% python3 -q
>>> import numpy as np
>>> np.set_printoptions(precision=2, suppress=True, linewidth=120)
>>> data = np.diag(np.array([1, 0, 3]))
>>> data
array([[1, 0, 0],
       [0, 0, 0],
       [0, 0, 3]])
>>> np.round(np.linalg.det(data), 2)
np.float64(0.0)
>>> data @ data
array([[1, 0, 0],
       [0, 0, 0],
       [0, 0, 9]])
>>> (data != 0).astype(int)
array([[1, 0, 0],
       [0, 0, 0],
       [0, 0, 1]])
>>> np.flatnonzero(np.linalg.matrix_power((data != 0) + (data.T != 0) + np.eye(3), 3)[0])
array([0])
>>> round(np.linalg.det(2 * data), 2), round(float(np.linalg.det(data)), 2)
(np.float64(0.0), 0.0)
>>> np.einsum("ij,ji->", data, data)
np.int64(10)
>>> print(np.kron(np.eye(2, dtype=int), data))
[[1 0 0 0 0 0]
 [0 0 0 0 0 0]
 [0 0 3 0 0 0]
 [0 0 0 1 0 0]
 [0 0 0 0 0 0]
 [0 0 0 0 0 3]]
>>> np.einsum("ii->", data)
np.int64(4)
>>> np.poly(data)
array([ 1., -4.,  3.,  0.])
>>> round(np.linalg.det(data.T), 2)
np.float64(0.0)
>>> round(float(np.linalg.det(data[::-1])), 2)
0.0
>>> rng = np.random.default_rng(690)
>>> idx = rng.permutation(3)
>>> idx
array([0, 1, 2])
>>> Y = data[idx][:, idx]
>>> np.trace(Y)
np.int64(4)
>>> np.allclose(Y, data)
True
>>> vec = np.array([3, 2, 3])
>>> print((data @ vec).argmax())
2
>>> data * vec
array([[3, 0, 0],
       [0, 0, 0],
       [0, 0, 9]])
>>> print(data @ vec)
[3 0 9]
>>> np.linalg.norm(data, axis=0)
array([1., 0., 3.])
>>> np.linalg.pinv(data)
array([[1.  , 0.  , 0.  ],
       [0.  , 0.  , 0.  ],
       [0.  , 0.  , 0.33]])
>>> O, _ = np.linalg.qr(np.array([[0.5, 0.2], [0.0, 0.7], [-0.3, -2.6]]))
>>> M = O @ O.T
>>> M
array([[ 0.97, -0.15, -0.04],
       [-0.15,  0.1 , -0.25],
       [-0.04, -0.25,  0.93]])
>>> np.linalg.lstsq(M[:-1].T, M[-1])[2]
np.int32(2)
>>> ev, evecs = np.linalg.eigh(M)
>>> np.round(np.linalg.eigvalsh(M @ M), 2) + 0
array([0., 1., 1.])
>>> (ev > 1e-8).sum(), (ev < -1e-8).sum()
(np.int64(2), np.int64(0))
>>> print(ev.sum(), np.round(np.trace(M), 2))
2.0 2.0
>>> print(np.unique(ev.round(6) + 0, return_counts=True)[1])
[1 2]
>>> f = np.array([5, -4, 5, -5])
>>> g = np.array([-4, -1, 0])
>>> E = np.outer(f, g)
>>> E
array([[-20,  -5,   0],
       [ 16,   4,   0],
       [-20,  -5,   0],
       [ 20,   5,   0]])
>>> np.argsort(-np.linalg.norm(E, axis=0).round(6), kind="stable")[:3]
array([0, 1, 2])
>>> print(np.linalg.cond(E) > 100)
True
>>> left, sig, Vt = np.linalg.svd(E, full_matrices=False)
>>> round(np.sqrt((sig ** 2).sum()), 2), round(float(np.linalg.norm(E)), 2)
(np.float64(39.33), 39.33)
>>> np.round(Vt @ Vt.T, 2) + 0
array([[1., 0., 0.],
       [0., 1., 0.],
       [0., 0., 1.]])
>>> np.round(left.T @ E @ Vt.T, 2) + 0
array([[39.33,  0.  ,  0.  ],
       [ 0.  ,  0.  ,  0.  ],
       [ 0.  ,  0.  ,  0.  ]])
>>> vec = np.array([-4, -8, -5])
>>> print((E * vec).sum(axis=1))
[ 120  -96  120 -120]
>>> print(np.linalg.norm(E @ vec) <= np.linalg.norm(E, 2) * np.linalg.norm(vec) + 1e-9)
True
>>> J = np.array([[-2.0, 0.0, -3.0, 0.0],
...     [0.0, -2.0, 0.0, -3.0],
...     [-3.0, 0.0, -2.0, 0.0],
...     [0.0, -3.0, 0.0, -2.0]])
>>> left, sig, Vt = np.linalg.svd(M)
>>> sig.round(2) + 0
array([1., 1., 0.])
>>> Y = left[:, :2] @ np.diag(sig[:2]) @ Vt[:2]
>>> Y
array([[ 0.97, -0.15, -0.04],
       [-0.15,  0.1 , -0.25],
       [-0.04, -0.25,  0.93]])
>>> print(round(np.trace(np.linalg.pinv(Y) @ Y), 2))
2.0
>>> np.allclose(Y[:-1].T @ np.linalg.lstsq(Y[:-1].T, Y[-1])[0], Y[-1])
True
>>> np.unique(Y.round(6), axis=0).shape
(3, 3)
>>> Y @ np.linalg.pinv(Y) @ Y
array([[ 0.97, -0.15, -0.04],
       [-0.15,  0.1 , -0.25],
       [-0.04, -0.25,  0.93]])
>>> np.abs(np.diag(np.linalg.qr(Y)[1])) > 1e-9
array([ True,  True, False])
>>> m1 = np.load("case13.npy")
>>> m1
array([[ 4,  5,  6,  7],
       [ 8,  9, 10, 11],
       [12, 13, 14, 15]])
>>> left, sig, Vt = np.linalg.svd(m1)
>>> evecs = Vt[:(sig > 1e-8).sum()]
>>> vec = m1[2] + -3 * m1[0] + rng.integers(2) * np.eye(4)[2]
>>> print(vec)
[ 0. -2. -4. -6.]
>>> np.round(np.linalg.norm(vec - evecs.T @ evecs @ vec), 2)
np.float64(0.0)
>>> print(evecs.T @ evecs)
[[ 0.7  0.4  0.1 -0.2]
 [ 0.4  0.3  0.2  0.1]
 [ 0.1  0.2  0.3  0.4]
 [-0.2  0.1  0.4  0.7]]
>>> print(np.linalg.norm(m1, axis=1))
[11.22 19.13 27.09]
>>> round(np.linalg.norm(m1, "nuc"), 2)
np.float64(36.24)
>>> np.round(np.linalg.norm(m1) ** 2 / np.linalg.norm(m1, 2) ** 2, 2)
np.float64(1.0)
>>> np.round(np.linalg.norm(m1[0], 1), 2), np.round(np.linalg.norm(m1[0], np.inf), 2)
(np.float64(22.0), np.float64(7.0))
>>> round(np.linalg.norm(m1[0] - m1[2]), 2)
np.float64(16.0)
>>> np.linalg.norm(m1, axis=0)
array([14.97, 16.58, 18.22, 19.87])
>>> np.linalg.cond(data) > 100
np.True_
>>> r = np.linalg.matrix_rank(m1)
>>> r
np.int64(2)
>>> N = np.linalg.svd(m1)[2][r:].T
>>> N.shape
(4, 2)
>>> np.round(m1 @ N, 2) + 0
array([[0., 0.],
       [0., 0.],
       [0., 0.]])
>>> [int(np.linalg.matrix_rank(np.delete(m1, i, axis=0))) for i in range(3)]
[2, 2, 2]
>>> print(np.linalg.matrix_rank(m1.T @ m1), np.linalg.matrix_rank(m1 @ m1.T))
2 2
>>> Y = np.array([[2, 2], [2, 1], [0, 2], [2, 2]])
>>> Y.T @ m1.T
array([[32, 56, 80],
       [39, 67, 95]])
>>> np.linalg.matrix_rank(np.vstack([m1, Y.T]))
np.int64(4)
>>> np.vstack([m1, Y.T]).shape
(5, 4)
>>> np.einsum("ij->j", m1)
array([24, 27, 30, 33])
>>> np.einsum("ik,kj->ij", m1, Y)
array([[32, 39],
       [56, 67],
       [80, 95]])
>>> X = np.array([[6.0, 1.0, 1.0], [1.0, 6.0, 1.0], [1.0, 1.0, 6.0]])
>>> ev, evecs = np.linalg.eig(X)
>>> np.sort(np.linalg.eigvals(X @ X))
array([25., 25., 64.])
>>> print(np.round(X @ evecs[:, 0] - ev[0] * evecs[:, 0], 2) + 0)
[0. 0. 0.]
>>> gram = X.T @ X
>>> gram
array([[38., 13., 13.],
       [13., 38., 13.],
       [13., 13., 38.]])
>>> np.linalg.eigvalsh(gram)[::-1]
array([64., 25., 25.])
>>> (X @ X.T).shape
(3, 3)
>>> np.linalg.svd(X, compute_uv=False) ** 2
array([64., 25., 25.])
>>> K = np.load("out11.npy")
>>> print(K)
[[-0.62 -1.93  1.52  0.53]
 [ 0.43  0.72 -0.53  0.23]
 [ 0.37 -0.19  0.23  0.98]]
>>> # null space of dimension 2
>>> left, sig, Vt = np.linalg.svd(K)
>>> print(np.argmax(sig[:-1] / (sig[1:] + 1e-6)) + 1)
2
>>> Y = left[:, :2] @ np.diag(sig[:2]) @ Vt[:2]
>>> np.linalg.matrix_rank(K, rtol=0.05)
np.int64(2)
>>> Y = K / np.linalg.norm(K, axis=1, keepdims=True)
>>> gram = Y @ Y.T
>>> (np.abs(gram) > 0.9).astype(int)
array([[1, 0, 0],
       [0, 1, 0],
       [0, 0, 1]])
>>> print((gram - 2 * np.eye(3)).round(6).argmax(axis=1))
[2 2 0]
>>> W1 = np.array([[1, 0, 0, 1, 3], [3, 4, 1, 2, 2], [1, 4, 2, 5, 4], [3, 2, 4, 1, 1]])
>>> beta = np.array([-2, 2, 3, 3, 3])
>>> H = np.maximum(K @ W1 + beta, 0)
>>> print((H > 0).mean(axis=0))
[0.67 1.   1.   1.   1.  ]
>>> basis = np.array([[0, 0, 4], [1, 4, -5], [-2, 0, -5], [-1, 5, 3], [-3, 3, 5]])
>>> (H @ basis).round(6).argmax(axis=1)
array([1, 1, 1])
>>> H @ basis
array([[-29.36,  50.6 ,   1.15],
       [-17.91,  36.65,  -4.45],
       [-32.27,  58.97,  -9.16]])
>>> W1 @ basis
array([[-10,  14,  22],
       [ -6,  32,   3],
       [-17,  53,   9],
       [-10,  16, -10]])
>>> Y = np.array([[2, -2, -6], [-1, -5, 2], [-3, 5, -9], [-1, 1, 8]])
>>> np.einsum("ij->j", K)
array([ 0.18, -1.4 ,  1.22,  1.74])
>>> print(Y.T @ K.T)
[[-4.4   1.5  -0.74]
 [19.02 -6.88  2.34]
 [-9.58  5.47  3.17]]
>>> np.linalg.matrix_rank(np.vstack([K, Y.T]))
np.int64(4)
>>> np.linalg.matrix_rank(K @ Y)
np.int64(2)
>>> mat = np.array([[2.92, 2.13, -3.0],
...     [2.88, 1.99, -2.98],
...     [2.93, 2.12, -2.93],
...     [2.91, 2.07, -2.95],
...     [3.03, 1.97, -2.94],
...     [-3.06, -2.02, 2.9],
...     [-3.11, -1.99, 2.96],
...     [-2.76, -2.12, 3.0],
...     [-3.03, -2.07, 3.01],
...     [-2.97, -2.19, 2.94],
...     [0.13, -2.03, 2.97],
...     [-0.16, -1.93, 2.89],
...     [0.07, -2.1, 3.05],
...     [-0.05, -2.07, 3.05],
...     [0.07, -1.99, 3.04]])
>>> d = np.linalg.norm(mat[:, None] - mat[None], axis=-1)
>>> d.mean(axis=1).argmax()
np.int64(0)
>>> np.unravel_index(d.round(6).argmax(), d.shape)
(np.int64(0), np.int64(8))
>>> d.shape
(15, 15)
>>> d[:5, :5]
array([[0.  , 0.15, 0.07, 0.08, 0.2 ],
       [0.15, 0.  , 0.15, 0.09, 0.16],
       [0.07, 0.15, 0.  , 0.06, 0.18],
       [0.08, 0.09, 0.06, 0.  , 0.16],
       [0.2 , 0.16, 0.18, 0.16, 0.  ]])
>>> left, sig, Vt = np.linalg.svd(mat)
>>> sig
array([16.17,  4.72,  0.2 ])
>>> Y = left[:, :2] @ np.diag(sig[:2]) @ Vt[:2]
>>> np.linalg.matrix_rank(Y)
np.int64(2)
>>> np.linalg.matrix_rank(mat, rtol=0.05)
np.int64(2)
>>> print(np.round(np.linalg.norm(mat - Y, 2), 2), round(float(sig[2]), 2))
0.2 0.2
>>> round(np.abs(mat - Y).max(), 2)
np.float64(0.09)
>>> Y = np.c_[mat[:, :2] @ np.array([[-7, 8], [-5, 6]]), np.array([-4, -3, -2, -3, 4, -2, -2, -9, 1, 4, -8, -8, 0, -8, 9])]
>>> Y
array([[-31.09,  36.14,  -4.  ],
       [-30.11,  34.98,  -3.  ],
       [-31.11,  36.16,  -2.  ],
       [-30.72,  35.7 ,  -3.  ],
       [-31.06,  36.06,   4.  ],
       [ 31.52, -36.6 ,  -2.  ],
       [ 31.72, -36.82,  -2.  ],
       [ 29.92, -34.8 ,  -9.  ],
       [ 31.56, -36.66,   1.  ],
       [ 31.74, -36.9 ,   4.  ],
       [  9.24, -11.14,  -8.  ],
       [ 10.77, -12.86,  -8.  ],
       [ 10.01, -12.04,   0.  ],
       [ 10.7 , -12.82,  -8.  ],
       [  9.46, -11.38,   9.  ]])
>>> np.linalg.norm(np.linalg.qr(mat)[0].T @ Y, axis=0) ** 2 / ((Y ** 2).sum(axis=0) + 1e-12)
array([1. , 1. , 0.1])
>>> np.linalg.matrix_rank(np.c_[mat, Y])
np.int64(4)
>>> np.round(np.linalg.lstsq(mat, Y[:, 0])[0], 2) + 0
array([-7., -5.,  0.])
>>> np.round(np.linalg.norm(Y - mat @ np.linalg.lstsq(mat, Y)[0], axis=0), 2) + 0
array([ 0.  ,  0.  , 19.78])
